In [1]: import numpy as np

In [2]: np.set_printoptions(suppress=True, linewidth=200)

In [3]: def rnd(a):
   ...:     return np.round(a, 3) + 0
   ...: 

In [4]: A = np.loadtxt("a.csv", delimiter=",")

In [5]: rnd(A)
Out[5]: 
array([[-10.588,   7.196, -10.52 ,  -6.681,  -2.844,   7.95 ,  -3.085],
       [ 10.314,  -4.425,   5.993,  13.617,   4.601,  -2.036,  -5.235],
       [  1.215,   3.148,  -5.334,  11.697,   3.142,   7.864, -12.314],
       [ -7.92 ,   1.793,  -1.961, -14.868,  -4.67 ,  -1.98 ,   9.134],
       [  4.846,   0.72 ,  -1.791,  14.097,   4.145,   5.226, -11.383],
       [  6.519,  -0.578,   0.137,  14.707,   4.48 ,   3.612, -10.38 ],
       [ -8.297,   7.288, -10.958,  -0.7  ,  -1.06 ,   9.872,  -7.674],
       [  9.808,  -3.76 ,   4.962,  14.181,   4.693,  -0.947,  -6.406],
       [ -1.204,   4.525,  -7.296,   9.432,   2.302,   9.089, -12.164],
       [ 10.093,  -7.357,  10.847,   5.001,   2.359,  -8.677,   4.526],
       [  8.168,  -2.025,   2.311,  14.852,   4.692,   1.655,  -8.861],
       [ -1.753,  -2.818,   4.857, -12.13 ,  -3.31 ,  -7.537,  12.268],
       [ -3.014,  -2.004,   3.676, -13.046,  -3.68 ,  -6.686,  12.039],
       [  9.064,  -2.918,   3.67 ,  14.635,   4.731,   0.354,  -7.693],
       [ -7.315,   1.251,  -1.145, -14.847,  -4.6  ,  -2.723,   9.727],
       [  5.517,  -6.49 ,   9.993,  -4.055,  -0.459, -10.195,  10.343]])

In [6]: np.argsort(-np.linalg.norm(A, axis=0).round(6), kind="stable")[:3]
Out[6]: array([3, 6, 0])

In [7]: [round(float(x), 3) for x in np.linalg.svd(A, compute_uv=False)[:3]]
Out[7]: [65.183, 46.381, 0.0]

In [8]: np.linalg.matrix_rank(A, rtol=0.1)
Out[8]: np.int64(2)

In [9]: U, s, vt = np.linalg.svd(A)

In [10]: rnd(s)
Out[10]: array([65.183, 46.381,  0.   ,  0.   ,  0.   ,  0.   ,  0.   ])

In [11]: out = U[:, :2] @ np.diag(s[:2]) @ vt[:2]

In [12]: rnd(np.abs(A - out).max())
Out[12]: np.float64(0.0)

In [13]: Xc = A - A.mean(axis=0)

In [14]: evecs = np.linalg.svd(Xc)[2][:2]

In [15]: out = Xc - Xc @ evecs.T @ evecs

In [16]: rnd(np.diag(evecs.T @ evecs))
Out[16]: array([0.309, 0.137, 0.304, 0.553, 0.056, 0.261, 0.38 ])

In [17]: np.linalg.norm(out, axis=1).round(6).argmax()
Out[17]: np.int64(0)

In [18]: rnd(np.cov(Xc @ evecs.T, rowvar=False))
Out[18]: 
array([[268.409,   0.   ],
       [  0.   , 142.33 ]])

In [19]: rnd((Xc @ evecs.T).std(axis=0))
Out[19]: array([15.863, 11.551])

In [20]: ang = np.deg2rad(15)

In [21]: M = np.eye(4)

In [22]: M[np.ix_([2, 0], [2, 0])] = [[np.cos(ang), -np.sin(ang)], [np.sin(ang), np.cos(ang)]]

In [23]: rnd(M)
Out[23]: 
array([[ 0.966,  0.   ,  0.259,  0.   ],
       [ 0.   ,  1.   ,  0.   ,  0.   ],
       [-0.259,  0.   ,  0.966,  0.   ],
       [ 0.   ,  0.   ,  0.   ,  1.   ]])

In [24]: hat = np.triu(np.array([[2, 2, 3, 0], [3, 1, 1, 2], [2, 3, 1, 3], [0, 0, 3, 3]]), 1) + np.eye(4)

In [25]: out = hat @ M @ np.linalg.inv(hat)

In [26]: rnd(out)
Out[26]: 
array([[ 0.189,  1.621,  0.967, -6.144],
       [-0.259,  1.518,  0.225, -1.71 ],
       [-0.259,  0.518,  1.225, -1.71 ],
       [ 0.   ,  0.   ,  0.   ,  1.   ]])

In [27]: rnd(np.poly(out))
Out[27]: array([ 1.   , -3.932,  5.864, -3.932,  1.   ])

In [28]: x0 = np.array([3, 0, 3, 2])

In [29]: target = out @ x0

In [30]: print(rnd(target))
[-8.817 -3.521 -0.521  2.   ]

In [31]: print(rnd(np.linalg.solve(out, out[:, 3])))
[0. 0. 0. 1.]

In [32]: rnd(np.linalg.solve(out, target + out[:, 0]))
Out[32]: array([4., 0., 3., 2.])

In [33]: O = M.astype(float).copy()

In [34]: for j in range(4):
    ...:     O[:, j] -= O[:, :j] @ (O[:, :j].T @ O[:, j])
    ...:     O[:, j] /= np.linalg.norm(O[:, j])
    ...: 

In [35]: print(rnd(O.T @ O))
[[1. 0. 0. 0.]
 [0. 1. 0. 0.]
 [0. 0. 1. 0.]
 [0. 0. 0. 1.]]

In [36]: rnd(M.T @ M)
Out[36]: 
array([[1., 0., 0., 0.],
       [0., 1., 0., 0.],
       [0., 0., 1., 0.],
       [0., 0., 0., 1.]])

In [37]: rnd(M @ M.T)
Out[37]: 
array([[1., 0., 0., 0.],
       [0., 1., 0., 0.],
       [0., 0., 1., 0.],
       [0., 0., 0., 1.]])

In [38]: rnd(np.linalg.svd(M, compute_uv=False))
Out[38]: array([1., 1., 1., 1.])

In [39]: out = np.linalg.inv(M)

In [40]: rnd(out)
Out[40]: 
array([[ 0.966,  0.   , -0.259,  0.   ],
       [ 0.   ,  1.   ,  0.   ,  0.   ],
       [ 0.259,  0.   ,  0.966,  0.   ],
       [ 0.   ,  0.   ,  0.   ,  1.   ]])

In [41]: rnd(np.linalg.det(M) * out)
Out[41]: 
array([[ 0.966,  0.   , -0.259,  0.   ],
       [ 0.   ,  1.   ,  0.   ,  0.   ],
       [ 0.259,  0.   ,  0.966,  0.   ],
       [ 0.   ,  0.   ,  0.   ,  1.   ]])

In [42]: (np.abs(out) > 1e-9).astype(int)
Out[42]: 
array([[1, 0, 1, 0],
       [0, 1, 0, 0],
       [1, 0, 1, 0],
       [0, 0, 0, 1]])

In [43]: print(rnd(np.linalg.cond(M)))
1.0

In [44]: feats = np.array([[-2.1, 0.3, 1.0, 0.1, -0.5, 0.3, 0.7, -0.9],
    ...:     [1.2, -1.2, -0.3, -1.4, 1.1, 0.9, 1.3, -2.2],
    ...:     [-0.1, 0.6, -0.8, -0.2, -1.2, 0.6, -0.5, -1.6]])

In [45]: rng = np.random.default_rng(248)

In [46]: feats[2] = feats[0] + 0.02 * rng.normal(size=8)

In [47]: print(rnd(feats))
[[-2.1    0.3    1.     0.1   -0.5    0.3    0.7   -0.9  ]
 [ 1.2   -1.2   -0.3   -1.4    1.1    0.9    1.3   -2.2  ]
 [-2.092  0.332  0.984  0.105 -0.495  0.325  0.681 -0.921]]

In [48]: u = np.array([3, -5])

In [49]: rnd(np.polyval(u, feats[0]))
Out[49]: array([-11.3,  -4.1,  -2. ,  -4.7,  -6.5,  -4.1,  -2.9,  -7.7])

In [50]: m1 = np.load("m.npy")

In [51]: m1
Out[51]: 
array([[ 0. , -0.4, -1.1],
       [-1.5,  0.3, -0.4],
       [ 0.4, -0.3,  0.2],
       [ 0.6,  0.8, -0.6]])

In [52]: out = m1 + rng.integers(-2, 3, (4, 2)) @ rng.integers(-2, 3, (2, 3))

In [53]: rnd(out)
Out[53]: 
array([[ 2. ,  1.6,  0.9],
       [ 2.5,  0.3, -0.4],
       [ 1.4, -3.3, -2.8],
       [ 2.6,  2.8,  1.4]])

In [54]: print(rnd(np.linalg.svd(out - m1, compute_uv=False)))
[6.155 4.595 0.   ]

In [55]: print(np.linalg.matrix_rank(out - m1, tol=1e-8))
2

In [56]: rnd(out - m1)
Out[56]: 
array([[ 2.,  2.,  2.],
       [ 4.,  0.,  0.],
       [ 1., -3., -3.],
       [ 2.,  2.,  2.]])
